In [1]: import numpy as np

In [2]: from numpy import linalg as LA

In [3]: np.set_printoptions(suppress=True, linewidth=100)

In [4]: tidy = lambda a: np.round(a, 1) + 0

In [5]: J = np.array([[3, 6, 0, 0, 6, 0, 0],
   ...:     [-4, -8, 0, 0, -8, 0, 0],
   ...:     [-8, -16, 0, 0, -16, 0, 0],
   ...:     [7, 14, 0, 0, 14, 0, 0],
   ...:     [4, 8, 0, 0, 8, 0, 0],
   ...:     [-5, -10, 0, 0, -10, 0, 0]])

In [6]: print(J.sum(axis=0))
[-3 -6  0  0 -6  0  0]

In [7]: print(np.count_nonzero(J))
18

In [8]: J[:, 7]
---------------------------------------------------------------------------
IndexError                                Traceback (most recent call last)
Cell In[8], line 1
----> 1 J[:, 7]

IndexError: index 7 is out of bounds for axis 1 with size 7

In [9]: J[6]
---------------------------------------------------------------------------
IndexError                                Traceback (most recent call last)
Cell In[9], line 1
----> 1 J[6]

IndexError: index 6 is out of bounds for axis 0 with size 6

In [10]: print(np.diff(J, axis=0))
[[ -7 -14   0   0 -14   0   0]
 [ -4  -8   0   0  -8   0   0]
 [ 15  30   0   0  30   0   0]
 [ -3  -6   0   0  -6   0   0]
 [ -9 -18   0   0 -18   0   0]]

In [11]: print(tidy(LA.norm(J)))
40.1

In [12]: print(tidy(LA.svd(J, compute_uv=False)))
[40.1  0.   0.   0.   0.   0. ]

In [13]: rk = LA.matrix_rank(J)

In [14]: print(rk)
1

In [15]: N = LA.svd(J)[2][rk:].T

In [16]: print(N.shape)
(7, 6)

In [17]: print(LA.matrix_rank(J.T @ J), LA.matrix_rank(J @ J.T))
1 1

In [18]: print([int(LA.matrix_rank(J[:, :j + 1])) for j in range(7)])
[1, 1, 1, 1, 1, 1, 1]

In [19]: print([int(LA.matrix_rank(J[:i])) for i in range(1, len(J) + 1)])
[1, 1, 1, 1, 1, 1]

In [20]: out = J / LA.norm(J, axis=1, keepdims=True)

In [21]: G = out @ out.T

In [22]: print((np.abs(G) > 0.9).astype(int))
[[1 1 1 1 1 1]
 [1 1 1 1 1 1]
 [1 1 1 1 1 1]
 [1 1 1 1 1 1]
 [1 1 1 1 1 1]
 [1 1 1 1 1 1]]

In [23]: X = np.array([[0, 2, 3, 1, 1, 2, 0, 0, 3, 3],
    ...:     [1, 1, 0, 0, 2, 2, 1, 0, 0, 1],
    ...:     [0, 3, 2, 0, 1, 2, 1, 0, 2, 3],
    ...:     [2, 1, 0, 1, 3, 3, 0, 2, 1, 1],
    ...:     [2, 3, 1, 2, 0, 3, 3, 2, 2, 1],
    ...:     [2, 0, 0, 0, 1, 0, 0, 1, 2, 2]])

In [24]: X[-1] = X[0] + 3 * X[1]

In [25]: print(X)
[[0 2 3 1 1 2 0 0 3 3]
 [1 1 0 0 2 2 1 0 0 1]
 [0 3 2 0 1 2 1 0 2 3]
 [2 1 0 1 3 3 0 2 1 1]
 [2 3 1 2 0 3 3 2 2 1]
 [3 5 3 1 7 8 3 0 3 6]]

In [26]: out = X / LA.norm(X, axis=1, keepdims=True)

In [27]: G = out @ out.T

In [28]: print((G - 2 * np.eye(6)).round(6).argmax(axis=1))
[2 5 0 1 5 1]

In [29]: print(tidy(np.degrees(np.arccos(np.clip(G[4, 5], -1, 1)))))
43.2

In [30]: print(tidy(G))
[[1.  0.5 0.9 0.5 0.6 0.8]
 [0.5 1.  0.7 0.8 0.6 0.9]
 [0.9 0.7 1.  0.5 0.7 0.9]
 [0.5 0.8 0.5 1.  0.7 0.8]
 [0.6 0.6 0.7 0.7 1.  0.7]
 [0.8 0.9 0.9 0.8 0.7 1. ]]

In [31]: print(tidy(G[4]))
[0.6 0.6 0.7 0.7 1.  0.7]

In [32]: out = np.array([[2, 2],
    ...:     [1, 3],
    ...:     [-2, 0],
    ...:     [-2, -2],
    ...:     [3, -2],
    ...:     [-1, -2],
    ...:     [-3, 0],
    ...:     [-2, 0],
    ...:     [-1, 2],
    ...:     [-2, 0]])

In [33]: print(np.einsum("ik,kj->ji", X, out))
[[-14   2 -11   2 -19  -8]
 [  4  -3   7  -5   7  -5]]

In [34]: print(out.T @ X.T)
[[-14   2 -11   2 -19  -8]
 [  4  -3   7  -5   7  -5]]

In [35]: print(LA.matrix_rank(X @ out))
2

In [36]: print(np.einsum("ik,kj->ij", X, out))
[[-14   4]
 [  2  -3]
 [-11   7]
 [  2  -5]
 [-19   7]
 [ -8  -5]]

In [37]: x0 = np.array([-3, -5, 0, -4, -2, -1, 4, 0, 3, 5])

In [38]: h1 = np.maximum(X @ x0, 0)

In [39]: print(tidy(np.tanh(X @ x0)))
[ 1. -1.  1. -1. -1. -1.]

In [40]: print(X.T @ h1)
[ 0 30 30  6 12 24  6  0 30 36]

In [41]: print(np.flatnonzero(h1 > 1e-9))
[0 2]

In [42]: print(np.maximum(X @ (3 * x0), 0))
[18  0 18  0  0  0]

In [43]: print(np.abs(np.diag(LA.qr(X)[1])) > 1e-9)
[ True  True  True  True  True False]

In [44]: print(np.allclose(X[:-1].T @ LA.lstsq(X[:-1].T, X[-1])[0], X[-1]))
True

In [45]: print(LA.lstsq(X[:-1].T, X[-1])[2])
5

In [46]: print(tidy(X @ LA.pinv(X) @ X))
[[0. 2. 3. 1. 1. 2. 0. 0. 3. 3.]
 [1. 1. 0. 0. 2. 2. 1. 0. 0. 1.]
 [0. 3. 2. 0. 1. 2. 1. 0. 2. 3.]
 [2. 1. 0. 1. 3. 3. 0. 2. 1. 1.]
 [2. 3. 1. 2. 0. 3. 3. 2. 2. 1.]
 [3. 5. 3. 1. 7. 8. 3. 0. 3. 6.]]

In [47]: out = np.array([[-3, -4], [-5, -2], [-1, 2]])

In [48]: data = np.tile(out, (2, 3))

In [49]: print(data)
[[-3 -4 -3 -4 -3 -4]
 [-5 -2 -5 -2 -5 -2]
 [-1  2 -1  2 -1  2]
 [-3 -4 -3 -4 -3 -4]
 [-5 -2 -5 -2 -5 -2]
 [-1  2 -1  2 -1  2]]

In [50]: left, sigma, vt = LA.svd(data)

In [51]: print(tidy(sigma))
[17.4  7.2  0.   0.   0.   0. ]

In [52]: out = left[:, :2] @ np.diag(sigma[:2]) @ vt[:2]

In [53]: print(tidy(out))
[[-3. -4. -3. -4. -3. -4.]
 [-5. -2. -5. -2. -5. -2.]
 [-1.  2. -1.  2. -1.  2.]
 [-3. -4. -3. -4. -3. -4.]
 [-5. -2. -5. -2. -5. -2.]
 [-1.  2. -1.  2. -1.  2.]]

In [54]: print(LA.matrix_rank(data, rtol=0.05))
2

In [55]: print(tidy(LA.norm(data - out, 2)), tidy(sigma[2]))
0.0 0.0

In [56]: print(tidy(LA.norm(data - out) / LA.norm(data)))
0.0

In [57]: print(LA.matrix_rank(out))
2

In [58]: left, sigma, vt = LA.svd(data)

In [59]: vecs = vt[:(sigma > 1e-8).sum()]

In [60]: rng = np.random.default_rng(42891)

In [61]: x0 = data[0] + 4 * data[3] + rng.integers(2) * np.eye(6)[3]

In [62]: print(x0)
[-15. -20. -15. -20. -15. -20.]

In [63]: print(tidy(LA.norm(x0 - vecs.T @ vecs @ x0)))
0.0

In [64]: print(np.allclose(vecs.T @ vecs @ x0, x0))
True

In [65]: lab = rng.permutation(6)

In [66]: print(lab)
[3 1 4 2 0 5]

In [67]: out = data[lab][:, lab]

In [68]: print(out)
[[-4 -4 -3 -3 -3 -4]
 [-2 -2 -5 -5 -5 -2]
 [-2 -2 -5 -5 -5 -2]
 [ 2  2 -1 -1 -1  2]
 [-4 -4 -3 -3 -3 -4]
 [ 2  2 -1 -1 -1  2]]

In [69]: print(np.allclose(out, data))
False

In [70]: print(tidy(np.sort(np.abs(LA.eigvals(out)))))
[ 0.  0.  0.  0.  0. 13.]

In [71]: print(out @ out)
[[28 28 63 63 63 28]
 [28 28 63 63 63 28]
 [28 28 63 63 63 28]
 [-4 -4 -9 -9 -9 -4]
 [28 28 63 63 63 28]
 [-4 -4 -9 -9 -9 -4]]

In [72]: print(np.allclose(out @ out.T, out.T @ out))
False

In [73]: print(tidy(LA.det(out)))
0.0

In [74]: assert out == out.T
---------------------------------------------------------------------------
ValueError                                Traceback (most recent call last)
Cell In[74], line 1
----> 1 assert out == out.T

ValueError: The truth value of an array with more than one element is ambiguous. Use a.any() or a.all()

In [75]: out.inv()
---------------------------------------------------------------------------
AttributeError                            Traceback (most recent call last)
Cell In[75], line 1
----> 1 out.inv()

AttributeError: 'numpy.ndarray' object has no attribute 'inv'

In [76]: LA.determinant(out)
---------------------------------------------------------------------------
AttributeError                            Traceback (most recent call last)
Cell In[76], line 1
----> 1 LA.determinant(out)

AttributeError: module 'numpy.linalg' has no attribute 'determinant'

In [77]: print(tidy(np.sort(np.abs(LA.eigvals(out)))))
[ 0.  0.  0.  0.  0. 13.]
